>>> import numpy as np
>>> import numpy.linalg as la
>>> np.set_printoptions(precision=3, suppress=True, linewidth=200, sign=" ")
>>> J = np.load("m.npy")
>>> J
array([[ 3.,  0.,  2.,  0.,  2.,  2.,  2.,  2.,  0.,  2.],
       [ 0.,  3.,  0.,  2.,  0.,  0.,  0.,  0.,  2.,  0.],
       [ 2.,  0.,  3.,  0.,  2.,  2.,  2.,  2.,  0.,  2.],
       [ 0.,  2.,  0.,  3.,  0.,  0.,  0.,  0.,  2.,  0.],
       [ 2.,  0.,  2.,  0.,  3.,  2.,  2.,  2.,  0.,  2.],
       [ 2.,  0.,  2.,  0.,  2.,  3.,  2.,  2.,  0.,  2.],
       [ 2.,  0.,  2.,  0.,  2.,  2.,  3.,  2.,  0.,  2.],
       [ 2.,  0.,  2.,  0.,  2.,  2.,  2.,  3.,  0.,  2.],
       [ 0.,  2.,  0.,  2.,  0.,  0.,  0.,  0.,  3.,  0.],
       [ 2.,  0.,  2.,  0.,  2.,  2.,  2.,  2.,  0.,  3.]])
>>> np.allclose(J, J.T)
True
>>> print(np.sort(np.abs(la.eigvals(J))))
[  1.   1.   1.   1.   1.   1.   1.   1.   7.  15.]
>>> np.trace(J)
np.float64(30.0)
>>> (J + J.T) / 2
array([[ 3.,  0.,  2.,  0.,  2.,  2.,  2.,  2.,  0.,  2.],
       [ 0.,  3.,  0.,  2.,  0.,  0.,  0.,  0.,  2.,  0.],
       [ 2.,  0.,  3.,  0.,  2.,  2.,  2.,  2.,  0.,  2.],
       [ 0.,  2.,  0.,  3.,  0.,  0.,  0.,  0.,  2.,  0.],
       [ 2.,  0.,  2.,  0.,  3.,  2.,  2.,  2.,  0.,  2.],
       [ 2.,  0.,  2.,  0.,  2.,  3.,  2.,  2.,  0.,  2.],
       [ 2.,  0.,  2.,  0.,  2.,  2.,  3.,  2.,  0.,  2.],
       [ 2.,  0.,  2.,  0.,  2.,  2.,  2.,  3.,  0.,  2.],
       [ 0.,  2.,  0.,  2.,  0.,  0.,  0.,  0.,  3.,  0.],
       [ 2.,  0.,  2.,  0.,  2.,  2.,  2.,  2.,  0.,  3.]])
>>> x0 = np.array([0, 2, 3, 1, 3, -1, 3, -1, 0, -3])
>>> target = J @ x0
>>> c, lr = np.zeros(10), 1 / la.norm(J, 2) ** 2
>>> for i in range(250):
...     c -= lr * J.T @ (J @ c - target)
...     if i % 50 == 0: print(i, round(la.norm(J @ c - target), 3))
... 
0 11.284
50 4.893
100 3.916
150 3.134
200 2.509
>>> round(float(la.cond(J)), 3)
15.0
>>> M = np.array([[0.3, 0.0, -1.0, -2.0, 2.0, 0.0],
...     [2.0, -0.7, 0.0, 2.0, 1.0, 2.0],
...     [0.0, -1.0, -0.7, -1.0, -2.0, 0.0],
...     [1.0, -1.0, -2.0, 0.3, 2.0, 2.0],
...     [-2.0, -2.0, 0.0, 0.0, 0.3, 2.0],
...     [0.0, 0.0, -1.0, -2.0, 2.0, 0.3]])
>>> M
array([[ 0.3,  0. , -1. , -2. ,  2. ,  0. ],
       [ 2. , -0.7,  0. ,  2. ,  1. ,  2. ],
       [ 0. , -1. , -0.7, -1. , -2. ,  0. ],
       [ 1. , -1. , -2. ,  0.3,  2. ,  2. ],
       [-2. , -2. ,  0. ,  0. ,  0.3,  2. ],
       [ 0. ,  0. , -1. , -2. ,  2. ,  0.3]])
>>> x0 = np.array([0, -2, -1, -1, -1, 3])
>>> target = M @ x0
>>> c, lr = np.zeros(6), 1 / la.norm(M, 2) ** 2
>>> for i in range(150):
...     c -= lr * M.T @ (M @ c - target)
...     if i % 50 == 0: print(i, round(la.norm(M @ c - target), 3))
... 
0 6.402
50 0.239
100 0.152
>>> round(float(la.cond(M)), 3)
34.487
>>> M.sum(axis=0)
array([ 1.3, -4.7, -4.7, -2.7,  5.3,  6.3])
>>> M.mean(axis=0)
array([ 0.217, -0.783, -0.783, -0.45 ,  0.883,  1.05 ])
>>> la.matrix_rank(M)
np.int64(6)
>>> C2 = M.T @ M
>>> np.diag(C2)
array([  9.09,   6.49,   6.49,  13.09,  17.09,  12.09])
>>> la.svd(M, compute_uv=False) ** 2
array([ 28.282,  18.202,  12.182,   4.946,   0.705,   0.024])
>>> F = np.load("x.npy")
>>> F
array([[ 1.   ,  0.   ,  0.   ,  0.   ,  0.   ,  0.   ,  0.   ],
       [ 0.   ,  1.   ,  0.   ,  0.   ,  0.   ,  0.   ,  0.   ],
       [ 0.   ,  0.   ,  1.   ,  0.   ,  0.   ,  0.   ,  0.   ],
       [ 0.   ,  0.   ,  0.   ,  1.   ,  0.   ,  0.   ,  0.   ],
       [ 0.   ,  0.   ,  0.   ,  0.   ,  0.309,  0.   ,  0.951],
       [ 0.   ,  0.   ,  0.   ,  0.   ,  0.   ,  1.   ,  0.   ],
       [ 0.   ,  0.   ,  0.   ,  0.   , -0.951,  0.   ,  0.309]])
>>> u, v = F[1], F[3]
>>> u @ v
np.float64(0.0)
>>> p = (u @ v) / (u @ u) * u
>>> round(float(la.norm(u + v) ** 2 + la.norm(u - v) ** 2), 3)
4.0
>>> C2 = F.T @ F
>>> (F @ F.T).shape
(7, 7)
>>> la.svd(F, compute_uv=False) ** 2
array([ 1.,  1.,  1.,  1.,  1.,  1.,  1.])
>>> C2.round(3) + 0
array([[ 1.,  0.,  0.,  0.,  0.,  0.,  0.],
       [ 0.,  1.,  0.,  0.,  0.,  0.,  0.],
       [ 0.,  0.,  1.,  0.,  0.,  0.,  0.],
       [ 0.,  0.,  0.,  1.,  0.,  0.,  0.],
       [ 0.,  0.,  0.,  0.,  1.,  0.,  0.],
       [ 0.,  0.,  0.,  0.,  0.,  1.,  0.],
       [ 0.,  0.,  0.,  0.,  0.,  0.,  1.]])
>>> print(np.diag(C2))
[ 1.  1.  1.  1.  1.  1.  1.]
>>> np.round(F @ F.T, 3) + 0
array([[ 1.,  0.,  0.,  0.,  0.,  0.,  0.],
       [ 0.,  1.,  0.,  0.,  0.,  0.,  0.],
       [ 0.,  0.,  1.,  0.,  0.,  0.,  0.],
       [ 0.,  0.,  0.,  1.,  0.,  0.,  0.],
       [ 0.,  0.,  0.,  0.,  1.,  0.,  0.],
       [ 0.,  0.,  0.,  0.,  0.,  1.,  0.],
       [ 0.,  0.,  0.,  0.,  0.,  0.,  1.]])
>>> np.round(F.T @ F, 3) + 0
array([[ 1.,  0.,  0.,  0.,  0.,  0.,  0.],
       [ 0.,  1.,  0.,  0.,  0.,  0.,  0.],
       [ 0.,  0.,  1.,  0.,  0.,  0.,  0.],
       [ 0.,  0.,  0.,  1.,  0.,  0.,  0.],
       [ 0.,  0.,  0.,  0.,  1.,  0.,  0.],
       [ 0.,  0.,  0.,  0.,  0.,  1.,  0.],
       [ 0.,  0.,  0.,  0.,  0.,  0.,  1.]])
>>> la.norm(F, axis=0)
array([ 1.,  1.,  1.,  1.,  1.,  1.,  1.])
>>> def softmax(z):
...     e = np.exp(z - z.max(axis=-1, keepdims=True))
...     return e / e.sum(axis=-1, keepdims=True)
... 
>>> print(softmax(F).sum(axis=1))
[ 1.  1.  1.  1.  1.  1.  1.]
>>> softmax(F[6] + 2)
array([ 0.148,  0.148,  0.148,  0.148,  0.057,  0.148,  0.202])
>>> softmax(F[6])
array([ 0.148,  0.148,  0.148,  0.148,  0.057,  0.148,  0.202])
>>> S = F @ F.T / np.sqrt(7)
>>> print(softmax(S))
[[ 0.196  0.134  0.134  0.134  0.134  0.134  0.134]
 [ 0.134  0.196  0.134  0.134  0.134  0.134  0.134]
 [ 0.134  0.134  0.196  0.134  0.134  0.134  0.134]
 [ 0.134  0.134  0.134  0.196  0.134  0.134  0.134]
 [ 0.134  0.134  0.134  0.134  0.196  0.134  0.134]
 [ 0.134  0.134  0.134  0.134  0.134  0.196  0.134]
 [ 0.134  0.134  0.134  0.134  0.134  0.134  0.196]]
>>> print(softmax(S + np.triu(np.full(S.shape, -np.inf), 1)))
[[ 1.     0.     0.     0.     0.     0.     0.   ]
 [ 0.407  0.593  0.     0.     0.     0.     0.   ]
 [ 0.289  0.289  0.422  0.     0.     0.     0.   ]
 [ 0.224  0.224  0.224  0.327  0.     0.     0.   ]
 [ 0.183  0.183  0.183  0.183  0.267  0.     0.   ]
 [ 0.155  0.155  0.155  0.155  0.155  0.226  0.   ]
 [ 0.134  0.134  0.134  0.134  0.134  0.134  0.196]]
>>> U, sig, vt = la.svd(F, full_matrices=False)
>>> np.cumsum(sig ** 2) / np.sum(sig ** 2)
array([ 0.143,  0.286,  0.429,  0.571,  0.714,  0.857,  1.   ])
>>> print(round(float(np.sqrt((sig ** 2).sum())), 3), round(la.norm(F), 3))
2.646 2.646
>>> (sig > 1e-8).sum()
np.int64(7)
>>> vt @ vt.T
array([[ 1.,  0.,  0.,  0.,  0.,  0.,  0.],
       [ 0.,  1.,  0.,  0.,  0.,  0.,  0.],
       [ 0.,  0.,  1.,  0.,  0.,  0.,  0.],
       [ 0.,  0.,  0.,  1.,  0.,  0.,  0.],
       [ 0.,  0.,  0.,  0.,  1.,  0.,  0.],
       [ 0.,  0.,  0.,  0.,  0.,  1.,  0.],
       [ 0.,  0.,  0.,  0.,  0.,  0.,  1.]])
>>> sig
array([ 1.,  1.,  1.,  1.,  1.,  1.,  1.])
>>> np.round(U.T @ U, 3) + 0
array([[ 1.,  0.,  0.,  0.,  0.,  0.,  0.],
       [ 0.,  1.,  0.,  0.,  0.,  0.,  0.],
       [ 0.,  0.,  1.,  0.,  0.,  0.,  0.],
       [ 0.,  0.,  0.,  1.,  0.,  0.,  0.],
       [ 0.,  0.,  0.,  0.,  1.,  0.,  0.],
       [ 0.,  0.,  0.,  0.,  0.,  1.,  0.],
       [ 0.,  0.,  0.,  0.,  0.,  0.,  1.]])
>>> U.shape, sig.shape, vt.shape
((7, 7), (7,), (7, 7))
>>> A = np.load("mat.npy")
>>> A
array([[ 0,  1,  0],
       [ 1,  0,  1],
       [ 0,  1,  0]])
>>> round(float(la.norm(A, 2) / la.norm(A)), 3)
0.707
>>> [round(float(x), 3) for x in la.svd(A, compute_uv=False)[:3]]
[1.414, 1.414, 0.0]
>>> other = la.inv(M)
>>> print((np.abs(other) > 1e-9).astype(int))
[[ 1  1  1  1  1  1]
 [ 1  1  1  1  1  1]
 [ 1  1  1  1  1  1]
 [ 1  1  1  1  1  1]
 [ 1  1  1  1  1  1]
 [ 1  1  1  1  1  1]]
>>> print(np.round(M @ other, 3) + 0)
[[ 1.  0.  0.  0.  0.  0.]
 [ 0.  1.  0.  0.  0.  0.]
 [ 0.  0.  1.  0.  0.  0.]
 [ 0.  0.  0.  1.  0.  0.]
 [ 0.  0.  0.  0.  1.  0.]
 [ 0.  0.  0.  0.  0.  1.]]
>>> np.round(la.inv(other), 3) + 0
array([[ 0.3,  0. , -1. , -2. ,  2. ,  0. ],
       [ 2. , -0.7,  0. ,  2. ,  1. ,  2. ],
       [ 0. , -1. , -0.7, -1. , -2. ,  0. ],
       [ 1. , -1. , -2. ,  0.3,  2. ,  2. ],
       [-2. , -2. ,  0. ,  0. ,  0.3,  2. ],
       [ 0. ,  0. , -1. , -2. ,  2. ,  0.3]])
>>> round(la.slogdet(M)[0], 3)
np.float64(1.0)
>>> vals, V = la.eigh(A)
>>> np.unique(vals.round(6) + 0, return_counts=True)[1]
array([ 1,  1,  1])
>>> print(np.abs(V[:, -1]).round(6).argmax())
1
>>> la.eigvalsh(A @ A)
array([ 0.,  2.,  2.])
>>> print((vals > 1e-8).sum(), (vals < -1e-8).sum())
1 1
>>> np.round(V @ np.diag(vals) @ V.T, 3) + 0
array([[ 0.,  1.,  0.],
       [ 1.,  0.,  1.],
       [ 0.,  1.,  0.]])
>>> np.round(V.T @ V, 3) + 0
array([[ 1.,  0.,  0.],
       [ 0.,  1.,  0.],
       [ 0.,  0.,  1.]])
>>> np.abs(V[:, -1])
array([ 0.5  ,  0.707,  0.5  ])
>>> la.eigvalsh(A + 2 * np.eye(3))
array([ 0.586,  2.   ,  3.414])
>>> proj = np.triu(np.array([[-2, 0, 2], [1, 1, 0], [1, 2, -2]]), 1) + np.eye(3)
>>> other = proj @ A @ la.inv(proj)
>>> np.trace(other), np.trace(A)
(np.float64(0.0), np.int64(0))
>>> print(proj @ A - A @ proj)
[[ 0.  2.  0.]
 [ 0.  0. -2.]
 [ 0.  0.  0.]]
>>> print(round(float(la.det(other)), 3))
0.0
>>> data = np.load("run16.npy")
>>> data
array([[ 7,  1,  0,  1,  2],
       [ 1,  8,  2,  2,  2],
       [ 1,  2,  7,  0,  0],
       [ 0,  0,  2,  4,  0],
       [ 0,  2,  2,  2,  3]])
>>> print(np.round(la.det(data), 3))
3956.0
>>> np.allclose(data, data.T)
False
>>> np.sort(np.abs(la.eigvals(data)))
array([  2.352,   4.985,   4.985,   6.139,  11.023])
>>> np.allclose(data @ data.T, data.T @ data)
False
>>> O, V = la.qr(data[:, :1])[0], la.qr(data[:, 1:])[0]
>>> sig = la.svd(O.T @ V, compute_uv=False)
>>> np.degrees(np.arccos(sig.clip(0, 1)))
array([ 55.602])
>>> (sig > 0.9).sum()
np.int64(0)
>>> sig
array([ 0.565])
>>> K = np.load("w.npy")
>>> K
array([[ 1,  1,  2,  0,  1,  1],
       [ 1,  1,  1,  2,  0,  1],
       [ 1,  1,  1,  1,  2,  0],
       [ 0,  1,  1,  1,  1,  2],
       [ 2,  0,  1,  1,  1,  1],
       [ 1,  2,  0,  1,  1,  1]])
>>> other = K / la.norm(K, axis=1, keepdims=True)
>>> C2 = other @ other.T
>>> C2[0]
array([ 1.   ,  0.625,  0.75 ,  0.75 ,  0.75 ,  0.625])
>>> la.norm(other, axis=1)
array([ 1.,  1.,  1.,  1.,  1.,  1.])
>>> round(np.degrees(np.arccos(np.clip(C2[0, 5], -1, 1))), 3)
np.float64(51.318)
>>> print(np.argwhere(np.triu(np.abs(C2) > 0.95, 1)))
[]
>>> O, V = la.qr(K[:, :3])[0], la.qr(K[:, 3:])[0]
>>> sig = la.svd(O.T @ V, compute_uv=False)
>>> (sig > 0.9).sum()
np.int64(1)
>>> np.degrees(np.arccos(sig.clip(0, 1)))
array([ 19.695,  60.   ,  84.1  ])
>>> rng = np.random.default_rng(82283)
>>> other = K + rng.integers(-2, 3, (6, 1)) @ rng.integers(-2, 3, (1, 6))
>>> other
array([[ 0,  2,  1,  2,  0,  1],
       [ 3, -1,  3, -2,  2,  1],
       [-1,  3, -1,  5,  0,  0],
       [ 2, -1,  3, -3,  3,  2],
       [ 2,  0,  1,  1,  1,  1],
       [ 1,  2,  0,  1,  1,  1]])
>>> np.abs(other - K).sum(axis=1)
array([  6,  12,  12,  12,   0,   0])
>>> np.round(la.svd(other - K, compute_uv=False), 3) + 0
array([ 10.198,   0.   ,   0.   ,   0.   ,   0.   ,   0.   ])
